% ipython --no-banner

In [1]: import numpy as np

In [2]: np.set_printoptions(precision=3, suppress=True, linewidth=200, legacy="1.25")

In [3]: mat = np.load("test3.npy")

In [4]: mat
Out[4]: 
array([[-2.945, -3.045, -9.026, -4.039, -3.072],
       [-0.018, -3.011,  0.012,  1.985, -0.007],
       [-1.983, -0.021,  2.929,  4.065,  4.033],
       [ 6.064,  2.018,  5.989,  0.064, -2.112]])

In [5]: U, s, vt = np.linalg.svd(mat)

In [6]: print(np.argmax(s[:-1] / (s[1:] + 1e-6)) + 1)
3

In [7]: s
Out[7]: array([13.742,  7.996,  3.444,  0.092])

In [8]: M2 = U[:, :3] @ np.diag(s[:3]) @ vt[:3]

In [9]: np.linalg.matrix_rank(mat, rtol=0.05)
Out[9]: 3

In [10]: print(round(np.linalg.norm(mat - M2, 2), 3), round(float(s[3]), 3))
0.092 0.092

In [11]: np.linalg.norm(mat, axis=0)
Out[11]: array([ 7.027,  4.734, 11.221,  6.065,  5.492])

In [12]: round(float(mat[0] @ mat[3]), 3)
Out[12]: -71.83

In [13]: np.linalg.norm(mat, axis=1).argmax()
Out[13]: 0

In [14]: round(float(np.linalg.norm(mat, 1)), 3), np.round(np.linalg.norm(mat, np.inf), 3)
Out[14]: (17.956, 22.127)

In [15]: u, g = mat[2], mat[1]

In [16]: round(float(u @ u), 3)
Out[16]: 45.301

In [17]: p = (u @ g) / (u @ u) * u

In [18]: g - p
Out[18]: array([ 0.34 , -3.007, -0.517,  1.251, -0.735])

In [19]: np.linalg.matrix_rank(np.outer(u, g))
Out[19]: 1

In [20]: p
Out[20]: array([-0.358, -0.004,  0.529,  0.734,  0.728])

In [21]: x = np.array([-3, -5, 3, -4, 4])

In [22]: (mat @ x).argmax()
Out[22]: 2

In [23]: print(np.linalg.norm(mat @ x) <= np.linalg.norm(mat, 2) * np.linalg.norm(x) + 1e-9)
True

In [24]: print((mat * x).sum(axis=1))
[  0.85    7.177  14.713 -19.019]

In [25]: np.einsum("ij,j->i", mat, x)
Out[25]: array([  0.85 ,   7.177,  14.713, -19.019])

In [26]: M2 = np.array([[-1, -1, 1], [2, 1, 1], [0, -2, -2], [0, -2, 2], [0, -2, -1]])

In [27]: print(mat @ M2)
[[ -3.145  32.174   7.056]
 [ -6.004  -6.973   0.924]
 [  1.941 -20.092  -3.765]
 [ -2.028 -11.928  -1.656]]

In [28]: np.linalg.matrix_rank(mat @ M2)
Out[28]: 3

In [29]: np.einsum("ik,kj->ij", mat, M2)
Out[29]: 
array([[ -3.145,  32.174,   7.056],
       [ -6.004,  -6.973,   0.924],
       [  1.941, -20.092,  -3.765],
       [ -2.028, -11.928,  -1.656]])

In [30]: np.linalg.matrix_rank(np.vstack([mat, M2.T]))
Out[30]: 5

In [31]: np.einsum("ij->j", mat)
Out[31]: array([ 1.118, -4.059, -0.096,  2.075, -1.158])

In [32]: np.einsum("ik,kj->ji", mat, M2)
Out[32]: 
array([[ -3.145,  -6.004,   1.941,  -2.028],
       [ 32.174,  -6.973, -20.092, -11.928],
       [  7.056,   0.924,  -3.765,  -1.656]])

In [33]: X = np.load("data.npy")

In [34]: print(X)
[[ 3  9  6]
 [-2 -6 -4]
 [ 0  0  0]
 [ 0  0  0]]

In [35]: M2 = mat / np.sqrt((mat ** 2).mean(axis=1, keepdims=True))

In [36]: np.linalg.matrix_rank(M2) == np.linalg.matrix_rank(mat)
Out[36]: True

In [37]: print(np.linalg.matrix_rank(mat - mat.mean(axis=1, keepdims=True)))
4

In [38]: np.linalg.norm(M2, axis=1)
Out[38]: array([2.236, 2.236, 2.236, 2.236])

In [39]: U, s, vt = np.linalg.svd(X)

In [40]: vecs = vt[:(s > 1e-8).sum()]

In [41]: rng = np.random.default_rng(54)

In [42]: x = X[0] + -3 * X[2] + rng.integers(2) * np.eye(3)[0]

In [43]: x
Out[43]: array([3., 9., 6.])

In [44]: vecs.T @ vecs
Out[44]: 
array([[0.071, 0.214, 0.143],
       [0.214, 0.643, 0.429],
       [0.143, 0.429, 0.286]])

In [45]: np.linalg.matrix_rank(np.vstack([X, x]))
Out[45]: 1

In [46]: np.allclose(vecs.T @ vecs @ x, x)
Out[46]: True

In [47]: def softmax(z):
    ...:     e = np.exp(z - z.max(axis=-1, keepdims=True))
    ...:     return e / e.sum(axis=-1, keepdims=True)
    ...: 

In [48]: print(softmax(X).sum(axis=1))
[1. 1. 1. 1.]

In [49]: np.round(softmax(10 * X[1]), 3) + 0
Out[49]: array([1., 0., 0.])

In [50]: print(softmax(X[1]))
[0.867 0.016 0.117]

In [51]: att = X @ X.T / np.sqrt(3)

In [52]: np.round(softmax(att), 3) + 0
Out[52]: 
array([[1.  , 0.  , 0.  , 0.  ],
       [0.  , 1.  , 0.  , 0.  ],
       [0.25, 0.25, 0.25, 0.25],
       [0.25, 0.25, 0.25, 0.25]])

In [53]: round(float(np.linalg.norm(X, 2) / np.linalg.norm(X)), 3)
Out[53]: 1.0

In [54]: np.argsort(-np.linalg.norm(X, axis=0).round(6), kind="stable")[:3]
Out[54]: array([1, 2, 0])

In [55]: print(np.linalg.cond(X) > 100)
True

In [56]: K = np.load("case9.npy")

In [57]: K
Out[57]: 
array([[0, 5, 2, 4],
       [1, 5, 0, 1],
       [4, 3, 1, 0],
       [1, 5, 2, 3]])

In [58]: P = np.triu(np.array([[-4, -3, -5, 5], [5, -1, -1, 1], [-2, 4, 1, 0], [-4, -1, 1, -5]]), 1) + np.eye(4)

In [59]: M2 = P @ K @ np.linalg.inv(P)

In [60]: np.linalg.matrix_rank(M2)
Out[60]: 4

In [61]: M2
Out[61]: 
array([[ -18.,  -54., -137.,  160.],
       [  -2.,    1.,   -8.,   13.],
       [   4.,   15.,   36.,  -35.],
       [   1.,    8.,   15.,  -10.]])

In [62]: np.trace(M2), np.trace(K)
Out[62]: (9.0, 9)

In [63]: round(np.linalg.det(M2), 3)
Out[63]: 18.0

In [64]: print(M2.sum(axis=1))
[-49.   4.  20.  14.]

In [65]: np.abs(M2).max()
Out[65]: 160.0

In [66]: np.linalg.svd(M2, compute_uv=False)
Out[66]: array([225.634,   9.053,   2.493,   0.004])

In [67]: round(np.linalg.norm(M2), 3)
Out[67]: 225.83

In [68]: M2.shape
Out[68]: (4, 4)

In [69]: x = np.array([0, 0, 2, 2])

In [70]: print(np.sign((K @ x).round(6)))
[1 1 1 1]

In [71]: K @ (2 * x)
Out[71]: array([24,  4,  4, 20])

In [72]: K * x
Out[72]: 
array([[0, 0, 4, 8],
       [0, 0, 0, 2],
       [0, 0, 2, 0],
       [0, 0, 4, 6]])

In [73]: np.linalg.norm(K @ x) <= np.linalg.norm(K, 2) * np.linalg.norm(x) + 1e-9
Out[73]: True

In [74]: np.einsum("ij,j->i", K, x)
Out[74]: array([12,  2,  2, 10])

In [75]: (K @ x).argmax()
Out[75]: 0

In [76]: u = np.array([3, -3, -2, 0]) + 0.5

In [77]: data = np.eye(4) - 2 * np.outer(u, u) / (u @ u)

In [78]: data
Out[78]: 
array([[-0.167,  0.833,  0.5  , -0.167],
       [ 0.833,  0.405, -0.357,  0.119],
       [ 0.5  , -0.357,  0.786,  0.071],
       [-0.167,  0.119,  0.071,  0.976]])

In [79]: labels = rng.permutation(4)

In [80]: M2 = data[:, labels] * rng.choice([-1, 1], 4)

In [81]: M2
Out[81]: 
array([[-0.167, -0.5  , -0.167,  0.833],
       [ 0.833,  0.357,  0.119,  0.405],
       [ 0.5  , -0.786,  0.071, -0.357],
       [-0.167, -0.071,  0.976,  0.119]])

In [82]: U, _, vt = np.linalg.svd(data.T @ M2)

In [83]: print(np.round(np.linalg.lstsq(data, M2)[0], 3) + 0)
[[ 1.  0.  0.  0.]
 [ 0.  0.  0.  1.]
 [ 0. -1.  0.  0.]
 [ 0.  0.  1.  0.]]

In [84]: x = np.array([3, 0, -1, 0])

In [85]: target = K @ x

In [86]: target
Out[86]: array([-2,  3, 11,  1])

In [87]: np.round(np.linalg.solve(K, 2 * target), 3) + 0
Out[87]: array([ 6.,  0., -2.,  0.])

In [88]: M2 = np.linalg.inv(data)

In [89]: np.round(data @ M2, 3) + 0
Out[89]: 
array([[1., 0., 0., 0.],
       [0., 1., 0., 0.],
       [0., 0., 1., 0.],
       [0., 0., 0., 1.]])

In [90]: np.linalg.inv(M2)
Out[90]: 
array([[-0.167,  0.833,  0.5  , -0.167],
       [ 0.833,  0.405, -0.357,  0.119],
       [ 0.5  , -0.357,  0.786,  0.071],
       [-0.167,  0.119,  0.071,  0.976]])

In [91]: np.round(np.linalg.cond(data), 3)
Out[91]: 1.0

In [92]: np.linalg.det(data) * M2
Out[92]: 
array([[ 0.167, -0.833, -0.5  ,  0.167],
       [-0.833, -0.405,  0.357, -0.119],
       [-0.5  ,  0.357, -0.786, -0.071],
       [ 0.167, -0.119, -0.071, -0.976]])

In [93]: vals, vecs = np.linalg.eigh(data)

In [94]: np.linalg.svd(data, compute_uv=False)
Out[94]: array([1., 1., 1., 1.])

In [95]: vals.sum(), np.trace(data)
Out[95]: (2.0, 2.0)

In [96]: print(np.linalg.eigvalsh(data @ data))
[1. 1. 1. 1.]

In [97]: np.round(vecs.T @ vecs, 3) + 0
Out[97]: 
array([[1., 0., 0., 0.],
       [0., 1., 0., 0.],
       [0., 0., 1., 0.],
       [0., 0., 0., 1.]])

In [98]: (vals > 1e-8).sum(), (vals < -1e-8).sum()
Out[98]: (3, 1)

In [99]: np.round(vecs.T @ data @ vecs, 3) + 0
Out[99]: 
array([[-1.,  0.,  0.,  0.],
       [ 0.,  1.,  0.,  0.],
       [ 0.,  0.,  1.,  0.],
       [ 0.,  0.,  0.,  1.]])

In [100]: np.unique(vals.round(6) + 0, return_counts=True)[1]
Out[100]: array([1, 3])

In [101]: print(vecs @ np.diag(vals) @ vecs.T)
[[-0.167  0.833  0.5   -0.167]
 [ 0.833  0.405 -0.357  0.119]
 [ 0.5   -0.357  0.786  0.071]
 [-0.167  0.119  0.071  0.976]]

In [102]: W0 = rng.normal(size=(28, 4))

In [103]: W0 = 5 * W0 / np.linalg.norm(W0, axis=1, keepdims=True)

In [104]: W0
Out[104]: 
array([[-1.713,  4.3  , -1.882,  0.179],
       [ 1.47 , -0.45 ,  3.251, -3.473],
       [-1.66 , -4.514, -1.304,  0.41 ],
       [-3.36 ,  2.367, -2.583,  1.199],
       [ 2.591, -2.997,  2.978,  0.661],
       [-0.746,  1.79 ,  3.492,  3.008],
       [ 1.602, -1.528, -2.703,  3.577],
       [ 0.323, -2.057, -2.61 , -3.722],
       [-2.271,  1.125, -2.696, -3.363],
       [-1.959, -2.764, -2.78 ,  2.407],
       [ 4.878, -0.017,  0.924, -0.596],
       [ 1.361, -3.03 ,  0.353,  3.721],
       [-3.524, -0.984, -0.953, -3.272],
       [ 2.169, -1.053,  4.375, -0.221],
       [-1.751, -2.521, -3.42 ,  1.972],
       [-0.663,  4.735,  0.091,  1.46 ],
       [ 1.543, -4.136,  2.211,  0.789],
       [-3.815, -0.794,  2.313,  2.113],
       [ 1.939,  1.636,  4.272, -0.561],
       [-2.164, -1.868,  2.06 , -3.547],
       [-2.901, -2.845,  2.896,  0.32 ],
       [ 3.081,  1.121,  0.003,  3.775],
       [ 2.237,  3.73 , -2.17 , -1.173],
       [ 0.59 , -4.398,  0.724, -2.188],
       [-2.083, -3.518,  2.692,  1.019],
       [-2.766, -3.397,  1.729,  1.681],
       [-0.976,  4.89 ,  0.366,  0.024],
       [ 2.188, -1.673, -3.139,  2.75 ]])

In [105]: M2 = np.array([[7, 7, 6], [1, 7, 1], [9, 3, 9], [2, 5, 1]])

In [106]: np.linalg.matrix_rank(W0 @ M2)
Out[106]: 3

In [107]: W0.reshape(2, -1)
Out[107]: 
array([[-1.713,  4.3  , -1.882,  0.179,  1.47 , -0.45 ,  3.251, -3.473, -1.66 , -4.514, -1.304,  0.41 , -3.36 ,  2.367, -2.583,  1.199,  2.591, -2.997,  2.978,  0.661, -0.746,  1.79 ,  3.492,
         3.008,  1.602, -1.528, -2.703,  3.577,  0.323, -2.057, -2.61 , -3.722, -2.271,  1.125, -2.696, -3.363, -1.959, -2.764, -2.78 ,  2.407,  4.878, -0.017,  0.924, -0.596,  1.361, -3.03 ,
         0.353,  3.721, -3.524, -0.984, -0.953, -3.272,  2.169, -1.053,  4.375, -0.221],
       [-1.751, -2.521, -3.42 ,  1.972, -0.663,  4.735,  0.091,  1.46 ,  1.543, -4.136,  2.211,  0.789, -3.815, -0.794,  2.313,  2.113,  1.939,  1.636,  4.272, -0.561, -2.164, -1.868,  2.06 ,
        -3.547, -2.901, -2.845,  2.896,  0.32 ,  3.081,  1.121,  0.003,  3.775,  2.237,  3.73 , -2.17 , -1.173,  0.59 , -4.398,  0.724, -2.188, -2.083, -3.518,  2.692,  1.019, -2.766, -3.397,
         1.729,  1.681, -0.976,  4.89 ,  0.366,  0.024,  2.188, -1.673, -3.139,  2.75 ]])

In [108]: W0.ravel(order="F")
Out[108]: 
array([-1.713,  1.47 , -1.66 , -3.36 ,  2.591, -0.746,  1.602,  0.323, -2.271, -1.959,  4.878,  1.361, -3.524,  2.169, -1.751, -0.663,  1.543, -3.815,  1.939, -2.164, -2.901,  3.081,  2.237,  0.59 ,
       -2.083, -2.766, -0.976,  2.188,  4.3  , -0.45 , -4.514,  2.367, -2.997,  1.79 , -1.528, -2.057,  1.125, -2.764, -0.017, -3.03 , -0.984, -1.053, -2.521,  4.735, -4.136, -0.794,  1.636, -1.868,
       -2.845,  1.121,  3.73 , -4.398, -3.518, -3.397,  4.89 , -1.673, -1.882,  3.251, -1.304, -2.583,  2.978,  3.492, -2.703, -2.61 , -2.696, -2.78 ,  0.924,  0.353, -0.953,  4.375, -3.42 ,  0.091,
        2.211,  2.313,  4.272,  2.06 ,  2.896,  0.003, -2.17 ,  0.724,  2.692,  1.729,  0.366, -3.139,  0.179, -3.473,  0.41 ,  1.199,  0.661,  3.008,  3.577, -3.722, -3.363,  2.407, -0.596,  3.721,
       -3.272, -0.221,  1.972,  1.46 ,  0.789,  2.113, -0.561, -3.547,  0.32 ,  3.775, -1.173, -2.188,  1.019,  1.681,  0.024,  2.75 ])

In [109]: t3 = W0.reshape(28, 2, -1)

In [110]: print(np.swapaxes(t3, 1, 2)[17])
[[-3.815  2.313]
 [-0.794  2.113]]

In [111]: t3[:, 0]
Out[111]: 
array([[-1.713,  4.3  ],
       [ 1.47 , -0.45 ],
       [-1.66 , -4.514],
       [-3.36 ,  2.367],
       [ 2.591, -2.997],
       [-0.746,  1.79 ],
       [ 1.602, -1.528],
       [ 0.323, -2.057],
       [-2.271,  1.125],
       [-1.959, -2.764],
       [ 4.878, -0.017],
       [ 1.361, -3.03 ],
       [-3.524, -0.984],
       [ 2.169, -1.053],
       [-1.751, -2.521],
       [-0.663,  4.735],
       [ 1.543, -4.136],
       [-3.815, -0.794],
       [ 1.939,  1.636],
       [-2.164, -1.868],
       [-2.901, -2.845],
       [ 3.081,  1.121],
       [ 2.237,  3.73 ],
       [ 0.59 , -4.398],
       [-2.083, -3.518],
       [-2.766, -3.397],
       [-0.976,  4.89 ],
       [ 2.188, -1.673]])

In [112]: t3.shape
Out[112]: (28, 2, 2)

In [113]: x = np.array([1, 0, 0, 1])

In [114]: target = W0 @ x

In [115]: b, lr = np.zeros(4), 1 / np.linalg.norm(W0, 2) ** 2

In [116]: for i in range(12):
     ...:     b -= lr * W0.T @ (W0 @ b - target)
     ...:     if i % 2 == 0: print(i, round(np.linalg.norm(W0 @ b - target), 3))
     ...: 
0 6.067
2 0.741
4 0.098
6 0.015
8 0.003
10 0.001

In [117]: b.round(3) + 0
Out[117]: array([1., 0., 0., 1.])

In [118]: Ac = (W0 - W0.mean(axis=0)) / W0.std(axis=0)

In [119]: print(Ac.std(axis=0))
[1. 1. 1. 1.]

In [120]: b = np.linalg.lstsq(np.delete(Ac, 2, axis=1), Ac[:, 2])[0]

In [121]: print(b)
[ 0.163 -0.133 -0.089]

In [122]: U, s, vt = np.linalg.svd(X, full_matrices=False)

In [123]: np.allclose(U * s @ vt, X)
Out[123]: True

In [124]: np.abs(U[:, 0]).round(6).argmax()
Out[124]: 0

In [125]: np.round(U.T @ U, 3) + 0
Out[125]: 
array([[1., 0., 0.],
       [0., 1., 0.],
       [0., 0., 1.]])

In [126]: U.shape, s.shape, vt.shape
Out[126]: ((4, 3), (3,), (3, 3))

In [127]: J = np.loadtxt("x.csv", delimiter=",")

In [128]: J
Out[128]: 
array([[0.4  , 0.1  , 0.2  , 0.3  ],
       [0.125, 0.5  , 0.125, 0.25 ],
       [0.   , 0.333, 0.333, 0.333],
       [0.333, 0.222, 0.111, 0.333]])

In [129]: # rows sum to 1

In [130]: Q, r_ = np.linalg.qr(J)

In [131]: Q.shape, r_.shape
Out[131]: ((4, 4), (4, 4))

In [132]: print(round(float(abs(r_[0, 0])), 3), np.round(np.linalg.norm(J[:, 0]), 3))
0.535 0.535

In [133]: Q @ r_
Out[133]: 
array([[0.4  , 0.1  , 0.2  , 0.3  ],
       [0.125, 0.5  , 0.125, 0.25 ],
       [0.   , 0.333, 0.333, 0.333],
       [0.333, 0.222, 0.111, 0.333]])

In [134]: np.round(Q.T @ Q, 3) + 0
Out[134]: 
array([[1., 0., 0., 0.],
       [0., 1., 0., 0.],
       [0., 0., 1., 0.],
       [0., 0., 0., 1.]])

In [135]: r_
Out[135]: 
array([[-0.535, -0.33 , -0.248, -0.49 ],
       [ 0.   , -0.558, -0.245, -0.32 ],
       [ 0.   ,  0.   , -0.241, -0.165],
       [ 0.   ,  0.   ,  0.   ,  0.071]])
